In [1]: import numpy as np

In [2]: np.set_printoptions(suppress=True, linewidth=100)

In [3]: A = np.load("m.npy")

In [4]: A
Out[4]: 
array([[0, 1, 1, 1, 0],
       [1, 0, 0, 1, 0],
       [1, 0, 0, 1, 0],
       [1, 1, 1, 0, 0],
       [0, 0, 0, 0, 0]])

In [5]: left, sig, vt = np.linalg.svd(A)

In [6]: print(np.argmax(sig[:-1] / (sig[1:] + 1e-6)) + 1)
3

In [7]: out = left[:, :3] @ np.diag(sig[:3]) @ vt[:3]

In [8]: print(out.round(2) + 0)
[[0. 1. 1. 1. 0.]
 [1. 0. 0. 1. 0.]
 [1. 0. 0. 1. 0.]
 [1. 1. 1. 0. 0.]
 [0. 0. 0. 0. 0.]]

In [9]: round(float(np.abs(A - out).max()), 2)
Out[9]: 0.0

In [10]: rk = np.linalg.matrix_rank(A)

In [11]: rk
Out[11]: np.int64(3)

In [12]: null = np.linalg.svd(A)[2][rk:].T

In [13]: np.allclose(A @ null, 0)
Out[13]: True

In [14]: [int(np.linalg.matrix_rank(A[:, :j + 1])) for j in range(5)]
Out[14]: [1, 2, 2, 3, 3]

In [15]: print(np.round(null @ null.T, 2) + 0)
[[ 0.   0.   0.   0.   0. ]
 [ 0.   0.5 -0.5  0.   0. ]
 [ 0.  -0.5  0.5  0.   0. ]
 [ 0.   0.   0.   0.   0. ]
 [ 0.   0.   0.   0.   1. ]]

In [16]: print(np.round(A @ null, 2) + 0)
[[0. 0.]
 [0. 0.]
 [0. 0.]
 [0. 0.]
 [0. 0.]]

In [17]: [int(np.linalg.matrix_rank(np.delete(A, i, axis=0))) for i in range(5)]
Out[17]: [2, 3, 3, 2, 3]

In [18]: round(float(np.linalg.eigvalsh(A).min()), 2)
Out[18]: -1.56

In [19]: theta = np.radians(120)

In [20]: R = np.eye(5)

In [21]: R[3, 3] = R[1, 1] = np.cos(theta)

In [22]: R[3, 1], R[1, 3] = -np.sin(theta), np.sin(theta)

In [23]: R.round(2)
Out[23]: 
array([[ 1.  ,  0.  ,  0.  ,  0.  ,  0.  ],
       [ 0.  , -0.5 ,  0.  ,  0.87,  0.  ],
       [ 0.  ,  0.  ,  1.  ,  0.  ,  0.  ],
       [ 0.  , -0.87,  0.  , -0.5 ,  0.  ],
       [ 0.  ,  0.  ,  0.  ,  0.  ,  1.  ]])

In [24]: out = A @ R.T

In [25]: print(np.allclose(A @ A.T, out @ out.T))
True

In [26]: np.unique(A.round(6), axis=0).shape
Out[26]: (4, 5)

In [27]: np.abs(np.diag(np.linalg.qr(A)[1])) > 1e-9
Out[27]: array([ True,  True, False,  True, False])

In [28]: np.allclose(A[:-1].T @ np.linalg.lstsq(A[:-1].T, A[-1])[0], A[-1])
Out[28]: True

In [29]: np.round(A @ np.linalg.pinv(A) @ A, 2) + 0
Out[29]: 
array([[0., 1., 1., 1., 0.],
       [1., 0., 0., 1., 0.],
       [1., 0., 0., 1., 0.],
       [1., 1., 1., 0., 0.],
       [0., 0., 0., 0., 0.]])

In [30]: F = np.load("mat.npy")

In [31]: F
Out[31]: 
array([[ 1, -1,  1, -1],
       [ 1,  0,  0,  0],
       [ 1,  1,  1,  1]])

In [32]: out = F[0, 0] * F[1:] - np.outer(F[1:, 0], F[0])

In [33]: print(out)
[[ 0  1 -1  1]
 [ 0  2  0  2]]

In [34]: print(F[:, 0] / F[0, 0])
[1. 1. 1.]

In [35]: def softmax(z):
    ...:     e = np.exp(z - z.max(axis=-1, keepdims=True))
    ...:     return e / e.sum(axis=-1, keepdims=True)
    ...: 

In [36]: np.round(softmax(10 * out[0]), 2) + 0
Out[36]: array([0. , 0.5, 0. , 0.5])

In [37]: np.round(softmax(out[0] + 3), 2)
Out[37]: array([0.15, 0.4 , 0.05, 0.4 ])

In [38]: np.round(softmax(out).sum(axis=1), 2)
Out[38]: array([1., 1.])

In [39]: scores = out @ out.T / np.sqrt(4)

In [40]: print(np.round(softmax(scores), 2))
[[0.38 0.62]
 [0.12 0.88]]

In [41]: np.round(softmax(scores)[0] @ out, 2)
Out[41]: array([ 0.  ,  1.62, -0.38,  1.62])

In [42]: np.round(softmax(scores + np.triu(np.full(scores.shape, -np.inf), 1)), 2)
Out[42]: 
array([[1.  , 0.  ],
       [0.12, 0.88]])

In [43]: out = np.array([[3, -2], [3, 3], [2, -3], [-5, 2]])

In [44]: print(np.linalg.matrix_rank(F @ out))
2

In [45]: np.vstack([F, out.T]).shape
Out[45]: (5, 4)

In [46]: print(np.einsum("ij,ij->i", F, F))
[4 1 4]

In [47]: out.T @ F.T
Out[47]: 
array([[  7,   3,   3],
       [-10,  -2,   0]])

In [48]: rng = np.random.default_rng(9869)

In [49]: out = F + rng.integers(-2, 3, (3, 2)) @ rng.integers(-2, 3, (2, 4))

In [50]: print(out)
[[ 3 -5  1  2]
 [ 1  0  0  0]
 [-3  5 -3  3]]

In [51]: np.round(np.linalg.svd(out - F, compute_uv=False), 2)
Out[51]: array([7.87, 4.37, 0.  ])

In [52]: print(out - F)
[[ 2 -4  0  3]
 [ 0  0  0  0]
 [-4  4 -4  2]]

In [53]: np.abs(out - F).sum(axis=1)
Out[53]: array([ 9,  0, 14])

In [54]: print(np.linalg.matrix_rank(out - F, tol=1e-8))
2

In [55]: r0 = np.array([2, -2, 2, 1])

In [56]: g = np.array([-2, -3, 0, 2, -1])

In [57]: feats = np.outer(r0, g)

In [58]: print(feats)
[[-4 -6  0  4 -2]
 [ 4  6  0 -4  2]
 [-4 -6  0  4 -2]
 [-2 -3  0  2 -1]]

In [59]: # rank 1

In [60]: print(np.unique(feats.round(6), axis=0).shape)
(3, 5)

In [61]: print(np.round(feats @ np.linalg.pinv(feats) @ feats, 2))
[[-4. -6.  0.  4. -2.]
 [ 4.  6.  0. -4.  2.]
 [-4. -6.  0.  4. -2.]
 [-2. -3.  0.  2. -1.]]

In [62]: np.allclose(feats[:-1].T @ np.linalg.lstsq(feats[:-1].T, feats[-1])[0], feats[-1])
Out[62]: True

In [63]: out = np.array([[2, -1, 3], [-2, 2, 1], [3, -1, 1], [3, 1, -1], [1, -1, -3]])

In [64]: print(feats @ out)
[[ 14  -2 -16]
 [-14   2  16]
 [ 14  -2 -16]
 [  7  -1  -8]]

In [65]: np.linalg.matrix_rank(feats @ out)
Out[65]: np.int64(1)

In [66]: np.einsum("ij,ij->i", feats, feats)
Out[66]: array([72, 72, 72, 18])

In [67]: print(np.linalg.matrix_rank(np.vstack([feats, out.T])))
4

In [68]: r0 = np.array([5, 2, 0, 0, 1])

In [69]: g = np.array([0, 0, 1, 2])

In [70]: mat = np.outer(r0, g)

In [71]: mat
Out[71]: 
array([[ 0,  0,  5, 10],
       [ 0,  0,  2,  4],
       [ 0,  0,  0,  0],
       [ 0,  0,  0,  0],
       [ 0,  0,  1,  2]])

In [72]: blk = np.stack([mat, 3 * mat, mat[::-1]])

In [73]: (blk @ mat.T).shape
Out[73]: (3, 5, 5)

In [74]: blk.sum(axis=0)
Out[74]: 
array([[ 0,  0, 21, 42],
       [ 0,  0,  8, 16],
       [ 0,  0,  0,  0],
       [ 0,  0,  2,  4],
       [ 0,  0,  9, 18]])

In [75]: vec = np.array([-3, 0, 5, 5])

In [76]: mat @ np.eye(4)[0]
Out[76]: array([0., 0., 0., 0., 0.])

In [77]: (mat @ vec).argmax()
Out[77]: np.int64(0)

In [78]: print(mat @ (2 * vec))
[150  60   0   0  30]

In [79]: np.einsum("ij,j->i", mat, vec)
Out[79]: array([75, 30,  0,  0, 15])

In [80]: print(mat @ vec)
[75 30  0  0 15]

In [81]: np.round(softmax(mat[0]), 2) + 0
Out[81]: array([0.  , 0.  , 0.01, 0.99])

In [82]: scores = mat @ mat.T / np.sqrt(4)

In [83]: softmax(scores).round(6).argmax(axis=1)
Out[83]: array([0, 0, 0, 0, 0])

In [84]: np.round(softmax(scores + np.triu(np.full(scores.shape, -np.inf), 1)), 2) + 0
Out[84]: 
array([[1.  , 0.  , 0.  , 0.  , 0.  ],
       [1.  , 0.  , 0.  , 0.  , 0.  ],
       [0.33, 0.33, 0.33, 0.  , 0.  ],
       [0.25, 0.25, 0.25, 0.25, 0.  ],
       [1.  , 0.  , 0.  , 0.  , 0.  ]])

In [85]: left, sig, vt = np.linalg.svd(mat)

In [86]: V = vt[:(sig > 1e-8).sum()]

In [87]: vec = mat[0] + -3 * mat[2] + rng.integers(2) * np.eye(4)[2]

In [88]: print(vec)
[ 0.  0.  5. 10.]

In [89]: print(np.linalg.matrix_rank(np.vstack([mat, vec])))
1

In [90]: round(np.linalg.norm(vec - V.T @ V @ vec), 2)
Out[90]: np.float64(0.0)

In [91]: print(np.round(V.T @ V, 2))
[[0.  0.  0.  0. ]
 [0.  0.  0.  0. ]
 [0.  0.  0.2 0.4]
 [0.  0.  0.4 0.8]]

In [92]: m1 = (rng.random((4, 4)) < 0.3) + np.eye(4)

In [93]: m1 /= m1.sum(axis=1, keepdims=True)

In [94]: m1
Out[94]: 
array([[1. , 0. , 0. , 0. ],
       [0. , 0.5, 0. , 0.5],
       [0. , 0. , 1. , 0. ],
       [0. , 0.5, 0. , 0.5]])

In [95]: round(float(np.linalg.det(m1[::-1])), 2)
Out[95]: 0.0

In [96]: np.kron(np.eye(2, dtype=int), m1)
Out[96]: 
array([[1. , 0. , 0. , 0. , 0. , 0. , 0. , 0. ],
       [0. , 0.5, 0. , 0.5, 0. , 0. , 0. , 0. ],
       [0. , 0. , 1. , 0. , 0. , 0. , 0. , 0. ],
       [0. , 0.5, 0. , 0.5, 0. , 0. , 0. , 0. ],
       [0. , 0. , 0. , 0. , 1. , 0. , 0. , 0. ],
       [0. , 0. , 0. , 0. , 0. , 0.5, 0. , 0.5],
       [0. , 0. , 0. , 0. , 0. , 0. , 1. , 0. ],
       [0. , 0. , 0. , 0. , 0. , 0.5, 0. , 0.5]])

In [97]: np.einsum("ij,ji->", m1, m1)
Out[97]: np.float64(3.0)

In [98]: np.round(np.linalg.eigvals(m1), 2) + 0
Out[98]: array([1., 0., 1., 1.])

In [99]: np.round(np.linalg.det(m1.T), 2)
Out[99]: np.float64(0.0)

In [100]: r0, g = m1[3], m1[1]

In [101]: print(r0 @ g)
0.5

In [102]: r0 @ r0
Out[102]: np.float64(0.5)

In [103]: pr = (r0 @ g) / (r0 @ r0) * r0

In [104]: (g - pr) @ r0
Out[104]: np.float64(0.0)

In [105]: np.round(np.linalg.norm(r0 + g) ** 2 + np.linalg.norm(r0 - g) ** 2, 2)
Out[105]: np.float64(2.0)

In [106]: print(g - pr)
[0. 0. 0. 0.]

In [107]: pr
Out[107]: array([0. , 0.5, 0. , 0.5])

In [108]: J = np.load("a.npy")

In [109]: print(J)
[[100   5   4   2   3]
 [  3 -15   2   3   4]
 [  1   3 -60   0   5]
 [  0   2   3 101   0]
 [  0   0   3   3 -20]]

In [110]: vec = np.array([0, -3, 3, 1, 1])

In [111]: rhs = J @ vec

In [112]: rhs
Out[112]: array([   2,   58, -184,  104,   -8])

In [113]: print(np.round(np.linalg.solve(J.T, J[3]), 2) + 0)
[0. 0. 0. 1. 0.]

In [114]: np.round(np.linalg.solve(J, J[:, 2]), 2) + 0
Out[114]: array([0., 0., 1., 0., 0.])

In [115]: print(np.round(np.linalg.solve(J, rhs), 2))
[ 0. -3.  3.  1.  1.]

In [116]: print(np.round(np.linalg.solve(J, -3 * rhs), 2) + 0)
[ 0.  9. -9. -3. -3.]

In [117]: evals, V = np.linalg.eigh(m1)

In [118]: vec = np.array([-2, -2, -1, 1])

In [119]: np.abs(m1).sum(axis=1).max(), np.abs(evals).max()
Out[119]: (np.float64(1.0), np.float64(1.0))

In [120]: vec @ m1 @ vec / (vec @ vec), evals[0], evals[-1]
Out[120]: (np.float64(0.55), np.float64(0.0), np.float64(1.0))

In [121]: np.round(V * np.abs(evals) @ V.T, 2)
Out[121]: 
array([[1. , 0. , 0. , 0. ],
       [0. , 0.5, 0. , 0.5],
       [0. , 0. , 1. , 0. ],
       [0. , 0.5, 0. , 0.5]])

In [122]: evals, V = np.linalg.eig(J)

In [123]: print(np.round(np.sort(np.linalg.eigvals(J.T)), 2))
[-60.49 -19.78 -14.94 100.01 101.21]

In [124]: evals.round(2)
Out[124]: array([100.01, 101.21, -60.49, -14.94, -19.78])

In [125]: np.round(np.sort(np.linalg.eigvals(J @ J)), 2)
Out[125]: array([  223.21,   391.37,  3659.12, 10001.12, 10243.17])

In [126]: np.round(np.sort(np.linalg.eigvals(np.linalg.inv(J))), 2)
Out[126]: array([-0.07, -0.05, -0.02,  0.01,  0.01])

In [127]: O, V = np.linalg.qr(J[:, :4])[0], np.linalg.qr(J[:, 4:])[0]

In [128]: sig = np.linalg.svd(O.T @ V, compute_uv=False)

In [129]: print(round(float(np.linalg.norm(O @ O.T - V @ V.T, 2)), 2))
1.0

In [130]: (sig > 0.9).sum()
Out[130]: np.int64(0)

In [131]: sig.round(2)
Out[131]: array([0.37])

In [132]: arr = 0.7 ** np.abs(np.subtract.outer(np.arange(5), np.arange(5)))

In [133]: print(arr.round(2))
[[1.   0.7  0.49 0.34 0.24]
 [0.7  1.   0.7  0.49 0.34]
 [0.49 0.7  1.   0.7  0.49]
 [0.34 0.49 0.7  1.   0.7 ]
 [0.24 0.34 0.49 0.7  1.  ]]

In [134]: evals, V = np.linalg.eigh(arr)

In [135]: np.round(np.abs(V[:, -1]), 2)
Out[135]: array([0.39, 0.47, 0.5 , 0.47, 0.39])

In [136]: np.round(V @ np.diag(evals) @ V.T, 2)
Out[136]: 
array([[1.  , 0.7 , 0.49, 0.34, 0.24],
       [0.7 , 1.  , 0.7 , 0.49, 0.34],
       [0.49, 0.7 , 1.  , 0.7 , 0.49],
       [0.34, 0.49, 0.7 , 1.  , 0.7 ],
       [0.24, 0.34, 0.49, 0.7 , 1.  ]])

In [137]: evals.sum(), np.trace(arr)
Out[137]: (np.float64(5.0), np.float64(5.0))

In [138]: np.round(np.linalg.eigvalsh(arr + -3 * np.eye(5)), 2)
Out[138]: array([-2.81, -2.74, -2.57, -1.99,  0.1 ])

In [139]: (evals > 1e-8).sum(), (evals < -1e-8).sum()
Out[139]: (np.int64(5), np.int64(0))

In [140]: np.round(np.linalg.svd(arr, compute_uv=False), 2)
Out[140]: array([3.1 , 1.01, 0.43, 0.26, 0.19])
